$ ipython --no-banner

In [1]: import numpy as np

In [2]: import numpy.linalg as la

In [3]: np.set_printoptions(precision=2, suppress=True, linewidth=140)

In [4]: rnd = lambda a: np.round(a, 2) + 0

In [5]: X = np.load("case12.npy")

In [6]: X
Out[6]: 
array([[3, 2, 3, 3, 1, 2],
       [0, 1, 0, 1, 2, 3],
       [0, 0, 0, 0, 1, 1],
       [0, 0, 0, 3, 2, 2],
       [0, 0, 0, 0, 0, 2],
       [0, 0, 0, 0, 0, 2]])

In [7]: A2 = X / np.sqrt((X ** 2).mean(axis=1, keepdims=True))

In [8]: la.matrix_rank(A2) == la.matrix_rank(X)
Out[8]: np.True_

In [9]: rnd(X - X.mean(axis=1, keepdims=True))
Out[9]: 
array([[ 0.67, -0.33,  0.67,  0.67, -1.33, -0.33],
       [-1.17, -0.17, -1.17, -0.17,  0.83,  1.83],
       [-0.33, -0.33, -0.33, -0.33,  0.67,  0.67],
       [-1.17, -1.17, -1.17,  1.83,  0.83,  0.83],
       [-0.33, -0.33, -0.33, -0.33, -0.33,  1.67],
       [-0.33, -0.33, -0.33, -0.33, -0.33,  1.67]])

In [10]: rnd(A2[2])
Out[10]: array([0.  , 0.  , 0.  , 0.  , 1.73, 1.73])

In [11]: np.prod(np.diag(X)), rnd(la.det(X))
Out[11]: (np.int64(0), np.float64(0.0))

In [12]: A2 = np.array([[2, 2, 0, 1, 2, 0, 2, 0],
    ...:     [1, 1, 0, 1, 0, 2, 0, 2],
    ...:     [0, 2, 2, 2, 0, 2, 0, 1],
    ...:     [1, 1, 2, 1, 0, 2, 2, 1],
    ...:     [0, 2, 0, 2, 2, 1, 2, 1],
    ...:     [2, 2, 0, 0, 2, 1, 0, 1]])

In [13]: M = A2.T @ A2

In [14]: M
Out[14]: 
array([[10, 10,  2,  4,  8,  6,  6,  5],
       [10, 18,  6, 12, 12, 12, 10,  9],
       [ 2,  6,  8,  6,  0,  8,  4,  4],
       [ 4, 12,  6, 11,  6, 10,  8,  7],
       [ 8, 12,  0,  6, 12,  4,  8,  4],
       [ 6, 12,  8, 10,  4, 14,  6, 10],
       [ 6, 10,  4,  8,  8,  6, 12,  4],
       [ 5,  9,  4,  7,  4, 10,  4,  8]])

In [15]: # symmetric, so the eigenvalues are real

In [16]: W = np.array([[-2, -1, -2, -1, 0],
    ...:     [-1, 2, 0, 1, 1],
    ...:     [2, 1, 2, 1, -2],
    ...:     [-2, 0, -1, 2, 2],
    ...:     [-2, 1, 1, -1, -2],
    ...:     [2, -1, -1, 1, -2],
    ...:     [1, 1, 1, -1, -1],
    ...:     [2, -1, 2, 0, 1]])

In [17]: coef = np.array([-4, -5, 3, 0, -5])

In [18]: H = np.maximum(M @ W + coef, 0)

In [19]: H
Out[19]: 
array([[ 0, 10,  1,  2,  0],
       [ 0, 28, 11, 28,  0],
       [18,  5, 13, 28,  0],
       [ 0, 18, 14, 32,  0],
       [ 0, 23,  5,  0,  0],
       [14,  7, 13, 38,  0],
       [ 0, 23, 13, 10,  0],
       [ 3,  2,  8, 24,  0]])

In [20]: (H > 0).astype(int)
Out[20]: 
array([[0, 1, 1, 1, 0],
       [0, 1, 1, 1, 0],
       [1, 1, 1, 1, 0],
       [0, 1, 1, 1, 0],
       [0, 1, 1, 0, 0],
       [1, 1, 1, 1, 0],
       [0, 1, 1, 1, 0],
       [1, 1, 1, 1, 0]])

In [21]: Z = np.array([[6, -1], [2, 4], [-6, 5], [1, 2], [-3, -5]])

In [22]: (H @ Z).round(6).argmax(axis=1)
Out[22]: array([1, 1, 1, 1, 1, 1, 1, 1])

In [23]: H @ Z
Out[23]: 
array([[ 16,  49],
       [ 18, 223],
       [ 68, 123],
       [-16, 206],
       [ 16, 117],
       [ 58, 155],
       [-22, 177],
       [ -2,  93]])

In [24]: rng = np.random.default_rng(62)

In [25]: labels = rng.permutation(8)

In [26]: labels
Out[26]: array([0, 7, 4, 1, 6, 3, 5, 2])

In [27]: A2 = M[labels][:, labels]

In [28]: np.trace(A2)
Out[28]: np.int64(93)

In [29]: np.diag(A2)
Out[29]: array([10,  8, 12, 18, 12, 11, 14,  8])

In [30]: x = np.array([3, 1, 0, 0, 1, 3, 1, 3])

In [31]: a = np.maximum(M @ x, 0)

In [32]: M * (a > 1e-9)[:, None]
Out[32]: 
array([[10, 10,  2,  4,  8,  6,  6,  5],
       [10, 18,  6, 12, 12, 12, 10,  9],
       [ 2,  6,  8,  6,  0,  8,  4,  4],
       [ 4, 12,  6, 11,  6, 10,  8,  7],
       [ 8, 12,  0,  6, 12,  4,  8,  4],
       [ 6, 12,  8, 10,  4, 14,  6, 10],
       [ 6, 10,  4,  8,  8,  6, 12,  4],
       [ 5,  9,  4,  7,  4, 10,  4,  8]])

In [33]: a
Out[33]: array([ 87, 133,  52,  89,  80, 112,  78,  86])

In [34]: M.T @ a
Out[34]: array([4870, 8502, 3474, 6061, 5202, 6640, 5364, 4903])

In [35]: rk = la.matrix_rank(M)

In [36]: rk
Out[36]: np.int64(6)

In [37]: null = la.svd(M)[2][rk:].T

In [38]: rnd(M @ null)
Out[38]: 
array([[0., 0.],
       [0., 0.],
       [0., 0.],
       [0., 0.],
       [0., 0.],
       [0., 0.],
       [0., 0.],
       [0., 0.]])

In [39]: null.shape
Out[39]: (8, 2)

In [40]: np.allclose(M @ null, 0)
Out[40]: True

In [41]: [int(la.matrix_rank(np.delete(M, i, axis=0))) for i in range(8)]
Out[41]: [6, 6, 6, 6, 6, 6, 6, 6]

In [42]: [int(la.matrix_rank(M[:, :j + 1])) for j in range(8)]
Out[42]: [1, 2, 3, 4, 5, 6, 6, 6]

In [43]: data = np.loadtxt("arr.csv", delimiter=",")

In [44]: data
Out[44]: 
array([[  4.,  -5.,  -2.],
       [ 10.,   0.,  -8.],
       [  4.,  -5.,  -2.],
       [ -6.,  -5.,   6.],
       [ 19.,  -5., -14.],
       [-23.,  10.,  16.],
       [ 12., -15.,  -6.]])

In [45]: # null space of dimension 1

In [46]: A2 = data + rng.integers(-2, 3, (7, 2)) @ rng.integers(-2, 3, (2, 3))

In [47]: A2
Out[47]: 
array([[  3.,  -2.,  -1.],
       [  8.,  -2., -10.],
       [  4.,  -3.,  -1.],
       [ -8., -11.,   2.],
       [ 17.,  -5., -15.],
       [-22.,  11.,  17.],
       [ 10., -15.,  -7.]])

In [48]: la.matrix_rank(A2 - data, tol=1e-8)
Out[48]: np.int64(2)

In [49]: rnd(la.svd(A2 - data, compute_uv=False))
Out[49]: array([9.11, 3.75, 0.  ])

In [50]: np.abs(A2 - data).sum(axis=1)
Out[50]: array([ 5.,  6.,  3., 12.,  3.,  3.,  3.])

In [51]: np.diff(A2, axis=0)
Out[51]: 
array([[  5.,   0.,  -9.],
       [ -4.,  -1.,   9.],
       [-12.,  -8.,   3.],
       [ 25.,   6., -17.],
       [-39.,  16.,  32.],
       [ 32., -26., -24.]])

In [52]: A2.sum(axis=0)
Out[52]: array([ 12., -27., -15.])

In [53]: rnd(la.svd(A2, compute_uv=False))
Out[53]: array([43.55, 16.84,  4.89])

In [54]: rnd(A2.mean(axis=0))
Out[54]: array([ 1.71, -3.86, -2.14])

In [55]: np.count_nonzero(A2)
Out[55]: np.int64(21)

In [56]: A2 - A2[0]
Out[56]: 
array([[  0.,   0.,   0.],
       [  5.,   0.,  -9.],
       [  1.,  -1.,   0.],
       [-11.,  -9.,   3.],
       [ 14.,  -3., -14.],
       [-25.,  13.,  18.],
       [  7., -13.,  -6.]])

In [57]: rk = la.matrix_rank(data)

In [58]: rk
Out[58]: np.int64(2)

In [59]: null = la.svd(data)[2][rk:].T

In [60]: [int(la.matrix_rank(data[:, :j + 1])) for j in range(3)]
Out[60]: [1, 2, 2]

In [61]: null.shape
Out[61]: (3, 1)

In [62]: [int(la.matrix_rank(data[:i])) for i in range(1, len(data) + 1)]
Out[62]: [1, 2, 2, 2, 2, 2, 2]

In [63]: la.matrix_rank(data.T @ data), la.matrix_rank(data @ data.T)
Out[63]: (np.int64(2), np.int64(2))

In [64]: rnd(data @ null)
Out[64]: 
array([[0.],
       [0.],
       [0.],
       [0.],
       [0.],
       [0.],
       [0.]])

In [65]: rnd(null[:, 0] / null[np.abs(null[:, 0]).round(6).argmax(), 0])
Out[65]: array([0.8 , 0.24, 1.  ])
